% python3 -q
>>> import numpy as np
>>> from numpy import linalg as LA
>>> np.set_printoptions(precision=1, suppress=True, linewidth=140)
>>> def rd(a):
...     return np.round(a, 1) + 0
... 
>>> B = np.array([[1, 0], [2, -2]])
>>> M = np.tile(B, (2, 2))
>>> M
array([[ 1,  0,  1,  0],
       [ 2, -2,  2, -2],
       [ 1,  0,  1,  0],
       [ 2, -2,  2, -2]])
>>> # columns 0 and 2 are equal
>>> rd(LA.svd(M, compute_uv=False))
array([5.8, 1.4, 0. , 0. ])
>>> M - M[0]
array([[ 0,  0,  0,  0],
       [ 1, -2,  1, -2],
       [ 0,  0,  0,  0],
       [ 1, -2,  1, -2]])
>>> np.diff(M, axis=0)
array([[ 1, -2,  1, -2],
       [-1,  2, -1,  2],
       [ 1, -2,  1, -2]])
>>> M.shape
(4, 4)
>>> LA.matrix_rank(M)
np.int64(2)
>>> B = M[0, 0] * M[1:] - np.outer(M[1:, 0], M[0])
>>> B
array([[ 0, -2,  0, -2],
       [ 0,  0,  0,  0],
       [ 0, -2,  0, -2]])
>>> M[:, 0] / M[0, 0]
array([1., 2., 1., 2.])
>>> F = np.loadtxt("a.csv", delimiter=",")
>>> F
array([[  4.,  16.],
       [ -5., -20.],
       [  1.,   4.],
       [  4.,  16.]])
>>> # null space of dimension 1
>>> W1 = np.array([[0, 0, 1, 1, 2], [1, 3, 1, 0, 0]])
>>> b = np.array([2, -2, 0, 1, -1])
>>> act = np.maximum(F @ W1 + b, 0)
>>> (act > 0).astype(int)
array([[1, 1, 1, 1, 1],
       [0, 0, 0, 0, 0],
       [1, 1, 1, 1, 1],
       [1, 1, 1, 1, 1]])
>>> LA.matrix_rank(act)
np.int64(2)
>>> Z = np.array([[1, 2], [0, 1], [0, 2], [1, 1], [0, 1]])
>>> W1 @ Z
array([[1, 5],
       [1, 7]])
>>> act @ Z
array([[ 23., 134.],
       [  0.,   0.],
       [  8.,  35.],
       [ 23., 134.]])
>>> Uu, sigma, vt = LA.svd(F)
>>> rd(sigma)
array([31.4,  0. ])
>>> B = Uu[:, :1] @ np.diag(sigma[:1]) @ vt[:1]
>>> rd(np.abs(F - B).max())
np.float64(0.0)
>>> LA.matrix_rank(F, rtol=0.05)
np.int64(1)
>>> rd(LA.norm(F - B) / LA.norm(F))
np.float64(0.0)
>>> proj = np.triu(np.array([[-2, 1, 1, 1], [3, -3, 2, -3], [2, -2, 0, 1], [3, -1, 3, -3]]), 1) + np.eye(4)
>>> B = proj @ M @ LA.inv(proj)
>>> B
array([[  6., -10.,  20., -60.],
       [ -2.,   6., -12.,  36.],
       [  3.,  -5.,  10., -30.],
       [  2.,  -4.,   8., -24.]])
>>> LA.matrix_rank(B)
np.int64(2)
>>> Uu, sigma, vt = LA.svd(F, full_matrices=False)
>>> rd(Uu.T @ F @ vt.T)
array([[31.4,  0. ],
       [ 0. ,  0. ]])
>>> np.allclose(Uu * sigma @ vt, F)
True
>>> Uu.shape, sigma.shape, vt.shape
((4, 2), (2,), (2, 2))
>>> np.abs(Uu[:, 0]).round(6).argmax()
np.int64(1)
>>> rd(np.sqrt((sigma ** 2).sum())), rd(LA.norm(F))
(np.float64(31.4), np.float64(31.4))
>>> rd(np.abs(vt[0]))
array([0.2, 1. ])
>>> rng = np.random.default_rng(52)
>>> E = rng.normal(size=(16, 3))
>>> E = 5 * E / LA.norm(E, axis=1, keepdims=True)
>>> rd(E)
array([[-4.8,  1.4, -0.4],
       [-0.6,  2.2,  4.5],
       [ 0.8,  0.8, -4.9],
       [ 2.4, -1.4,  4.2],
       [ 2.6, -3.3,  2.7],
       [-2.7, -4.1, -0.9],
       [ 0.5,  1.7,  4.7],
       [-4.7, -1.2,  1.2],
       [-1.5, -4.7, -0.6],
       [-0.2,  3.5, -3.5],
       [ 4.3,  0.7,  2.5],
       [-1.8, -4.5,  1.4],
       [ 2.3,  4.4,  1. ],
       [-1.4, -1.1,  4.7],
       [-4.7, -1.7, -0.1],
       [ 0.7,  4.8, -1.1]])
>>> proj = E @ LA.solve(E.T @ E, E.T)
>>> rd(proj @ E[:, 0])
array([-4.8, -0.6,  0.8,  2.4,  2.6, -2.7,  0.5, -4.7, -1.5, -0.2,  4.3, -1.8,  2.3, -1.4, -4.7,  0.7])
>>> LA.matrix_rank(np.eye(16) - proj)
np.int64(13)
>>> rd(np.diag(proj))
array([0.3, 0.2, 0.2, 0.2, 0.2, 0.2, 0.2, 0.2, 0.2, 0.2, 0.2, 0.1, 0.2, 0.2, 0.2, 0.2])
